>>> import numpy as np
>>> from numpy import linalg as LA
>>> np.set_printoptions(precision=4, suppress=True, linewidth=140)
>>> m1 = np.load("w.npy")
>>> m1
array([[ 0,  3,  4,  6,  0,  3,  3,  0,  6,  5,  4,  2,  0,  2],
       [ 0,  3,  4,  6,  0,  3,  3,  0,  6,  5,  4,  2,  0,  2],
       [ 5, 18, 16, 21,  9,  6,  9,  9, 15, 17, 19, 11,  5,  8],
       [ 5, 18, 16, 21,  9,  6,  9,  9, 15, 17, 19, 11,  5,  8],
       [ 1,  8,  8, 11,  3,  4,  5,  3,  9,  9,  9,  5,  1,  4],
       [ 5, 18, 16, 21,  9,  6,  9,  9, 15, 17, 19, 11,  5,  8],
       [ 7, 23, 20, 26, 12,  7, 11, 12, 18, 21, 24, 14,  7, 10],
       [ 0,  3,  4,  6,  0,  3,  3,  0,  6,  5,  4,  2,  0,  2],
       [ 0,  3,  4,  6,  0,  3,  3,  0,  6,  5,  4,  2,  0,  2],
       [ 5, 18, 16, 21,  9,  6,  9,  9, 15, 17, 19, 11,  5,  8],
       [ 1,  8,  8, 11,  3,  4,  5,  3,  9,  9,  9,  5,  1,  4],
       [ 5, 18, 16, 21,  9,  6,  9,  9, 15, 17, 19, 11,  5,  8],
       [ 5, 18, 16, 21,  9,  6,  9,  9, 15, 17, 19, 11,  5,  8],
       [ 1,  8,  8, 11,  3,  4,  5,  3,  9,  9,  9,  5,  1,  4],
       [ 7, 23, 20, 26, 12,  7, 11, 12, 18, 21, 24, 14,  7, 10],
       [ 1,  8,  8, 11,  3,  4,  5,  3,  9,  9,  9,  5,  1,  4],
       [ 7, 23, 20, 26, 12,  7, 11, 12, 18, 21, 24, 14,  7, 10],
       [ 0,  0,  0,  1,  0,  2,  1,  0,  3,  1,  0,  0,  0,  0],
       [ 3, 13, 12, 16,  6,  5,  7,  6, 12, 13, 14,  8,  3,  6],
       [ 7, 23, 20, 26, 12,  7, 11, 12, 18, 21, 24, 14,  7, 10],
       [ 0,  3,  4,  6,  0,  3,  3,  0,  6,  5,  4,  2,  0,  2],
       [ 1,  8,  8, 11,  3,  4,  5,  3,  9,  9,  9,  5,  1,  4],
       [ 7, 23, 20, 26, 12,  7, 11, 12, 18, 21, 24, 14,  7, 10],
       [ 3, 13, 12, 16,  6,  5,  7,  6, 12, 13, 14,  8,  3,  6],
       [ 0,  3,  4,  6,  0,  3,  3,  0,  6,  5,  4,  2,  0,  2],
       [ 3, 13, 12, 16,  6,  5,  7,  6, 12, 13, 14,  8,  3,  6],
       [ 3, 13, 12, 16,  6,  5,  7,  6, 12, 13, 14,  8,  3,  6],
       [ 0,  0,  0,  1,  0,  2,  1,  0,  3,  1,  0,  0,  0,  0],
       [ 3, 13, 12, 16,  6,  5,  7,  6, 12, 13, 14,  8,  3,  6],
       [ 1,  8,  8, 11,  3,  4,  5,  3,  9,  9,  9,  5,  1,  4],
       [ 1,  8,  8, 11,  3,  4,  5,  3,  9,  9,  9,  5,  1,  4]])
>>> Xc = m1 - m1.mean(axis=0)
>>> U, sv, Vt = LA.svd(Xc, full_matrices=False)
>>> sv.round(4) + 0
array([105.0026,   5.8681,   1.8033,   0.    ,   0.    ,   0.    ,   0.    ,   0.    ,   0.    ,   0.    ,   0.    ,   0.    ,   0.    ,
         0.    ])
>>> np.abs(Vt[0]).argmax()
np.int64(3)
>>> np.round(sv ** 2 / (sv ** 2).sum(), 4) + 0
array([0.9966, 0.0031, 0.0003, 0.    , 0.    , 0.    , 0.    , 0.    , 0.    , 0.    , 0.    , 0.    , 0.    , 0.    ])
>>> round((sv ** 2).sum() ** 2 / (sv ** 4).sum(), 4)
np.float64(1.0068)
>>> LA.matrix_rank(Xc)
np.int64(3)
